% python3 -q
>>> import numpy as np
>>> np.set_printoptions(suppress=True, linewidth=100)
>>> def rnd(a):
...     return np.round(a, 2) + 0
... 
>>> mat = np.loadtxt("data.csv", delimiter=",")
>>> rnd(mat)
array([[0.18, 0.29, 0.29, 0.24],
       [0.67, 0.33, 0.  , 0.  ],
       [0.36, 0.14, 0.36, 0.14],
       [0.33, 0.  , 0.33, 0.33]])
>>> rng = np.random.default_rng(20)
>>> z = rng.permutation(4)
>>> z
array([0, 1, 3, 2])
>>> out = mat[z][:, z]
>>> rnd(out)
array([[0.18, 0.29, 0.24, 0.29],
       [0.67, 0.33, 0.  , 0.  ],
       [0.33, 0.  , 0.33, 0.33],
       [0.36, 0.14, 0.14, 0.36]])
>>> rnd(np.linalg.det(out)), rnd(np.linalg.det(mat[z]))
(np.float64(-0.01), np.float64(0.01))
>>> t3 = np.stack([mat, 5 * mat, mat[::-1]])
>>> print((t3 @ mat.T).shape)
(3, 4, 4)
>>> print(t3.shape)
(3, 4, 4)
>>> rnd(np.linalg.norm(t3, axis=(1, 2)))
array([1.2 , 6.01, 1.2 ])
>>> rnd(np.einsum("bij,cij->bc", t3, t3))
array([[ 1.44,  7.22,  1.04],
       [ 7.22, 36.11,  5.21],
       [ 1.04,  5.21,  1.44]])
>>> ev, vecs = np.linalg.eig(mat)
>>> rnd(np.prod(ev))
np.float64(-0.01)
>>> rnd(mat @ vecs[:, 0] - ev[0] * vecs[:, 0])
array([0., 0., 0., 0.])
>>> print(rnd(np.sort(np.linalg.eigvals(mat @ mat))))
[0.02 0.09 0.13 1.  ]
>>> rnd(ev)
array([ 1.  , -0.3 ,  0.36,  0.14])
>>> rnd(np.sort(np.linalg.eigvals(np.linalg.inv(mat))))
array([-3.36,  1.  ,  2.81,  7.09])
>>> x = np.array([-2, 1, -3, 0])
>>> h = np.maximum(mat @ x, 0)
>>> rnd(np.tanh(mat @ x))
array([-0.74, -0.76, -0.93, -0.93])
>>> h
array([0., 0., 0., 0.])
>>> np.flatnonzero(h > 1e-9)
array([], dtype=int64)
>>> mat.T @ h
array([0., 0., 0., 0.])
>>> np.maximum(mat @ (3 * x), 0)
array([0., 0., 0., 0.])
>>> mat * (h > 1e-9)[:, None]
array([[0., 0., 0., 0.],
       [0., 0., 0., 0.],
       [0., 0., 0., 0.],
       [0., 0., 0., 0.]])
>>> K = np.loadtxt("x.csv", delimiter=",")
>>> K
array([[  0.2 ,  -2.  ,   2.1 ,  -0.48,   0.6 ,  -0.4 ,   0.1 ,  -0.1 ],
       [  0.  ,   0.5 ,   0.6 ,  -1.51,   1.1 ,   1.1 ,   0.2 ,  -0.3 ],
       [ -0.8 ,   0.3 ,   0.6 ,  -3.5 ,  -0.4 ,  -0.6 ,   1.4 ,  -0.7 ],
       [ -0.6 ,  -0.1 ,   0.1 , -10.98,   0.4 ,  -0.5 ,  -1.5 ,  -2.2 ],
       [  0.9 ,  -1.9 ,  -0.8 ,   0.03,   0.9 ,   1.  ,  -0.2 ,   0.  ],
       [  2.3 ,   1.3 ,   0.5 ,  -6.48,   0.6 ,   0.6 ,  -0.1 ,  -1.3 ],
       [  0.8 ,  -0.1 ,   1.1 ,   4.52,  -2.1 ,   0.9 ,  -0.4 ,   0.9 ],
       [  0.1 ,   0.3 ,   0.1 ,   2.02,   1.6 ,   0.1 ,   1.  ,   0.4 ],
       [  0.2 ,  -1.6 ,  -1.7 ,   2.49,   0.5 ,   1.5 ,  -1.  ,   0.5 ],
       [  0.6 ,  -0.4 ,   0.1 ,  -2.02,   0.6 ,   0.9 ,  -0.4 ,  -0.4 ],
       [  0.  ,   0.4 ,   0.8 ,  -5.99,   0.9 ,   0.  ,  -1.8 ,  -1.2 ],
       [ -1.1 ,   0.5 ,   0.  ,  -4.98,  -0.4 ,  -0.5 ,  -1.4 ,  -1.  ],
       [ -0.1 ,  -1.1 ,  -0.8 ,   6.01,   1.5 ,  -0.8 ,  -1.7 ,   1.2 ],
       [  0.9 ,   0.  ,   0.3 ,  -2.51,   0.5 ,  -0.3 ,  -0.7 ,  -0.5 ],
       [  0.8 ,  -0.7 ,   0.4 ,   9.06,  -0.5 ,  -0.5 ,   0.9 ,   1.8 ],
       [ -0.2 ,  -0.2 ,   0.  ,   3.48,   0.2 ,   0.9 ,   1.5 ,   0.7 ],
       [ -1.  ,   2.1 ,   0.2 ,  -2.  ,   0.1 ,  -2.2 ,  -0.1 ,  -0.4 ],
       [ -0.4 ,   1.6 ,  -1.  ,  -0.02,   1.1 ,   0.4 ,  -0.3 ,   0.  ],
       [  0.7 ,  -1.1 ,  -1.3 ,   7.5 ,   0.5 ,  -0.8 ,  -0.6 ,   1.5 ],
       [ -0.5 ,  -0.3 ,   0.5 ,   2.5 ,   0.  ,  -1.2 ,   1.7 ,   0.5 ],
       [ -0.5 ,  -0.6 ,  -0.2 ,  -6.49,   1.1 ,  -0.3 ,  -0.4 ,  -1.3 ]])
>>> # column 3 is much longer than the rest
>>> out = np.linalg.inv(mat)
>>> (np.abs(out) > 1e-9).astype(int)
array([[1, 1, 1, 1],
       [1, 1, 1, 1],
       [1, 1, 1, 1],
       [1, 1, 1, 1]])
>>> print(rnd(mat @ out))
[[1. 0. 0. 0.]
 [0. 1. 0. 0.]
 [0. 0. 1. 0.]
 [0. 0. 0. 1.]]
>>> rnd(np.linalg.inv(out))
array([[0.18, 0.29, 0.29, 0.24],
       [0.67, 0.33, 0.  , 0.  ],
       [0.36, 0.14, 0.36, 0.14],
       [0.33, 0.  , 0.33, 0.33]])
>>> np.allclose(out, mat.T)
False
>>> print(rnd(np.linalg.det(mat) * out))
[[ 0.02 -0.02 -0.01 -0.01]
 [-0.05 -0.01  0.01  0.03]
 [ 0.01  0.02 -0.07  0.03]
 [-0.03 -0.01  0.08 -0.06]]
>>> rnd(np.linalg.det(mat) * np.linalg.det(out))
np.float64(1.0)
>>> rnd(np.linalg.slogdet(mat)[0])
np.float64(-1.0)
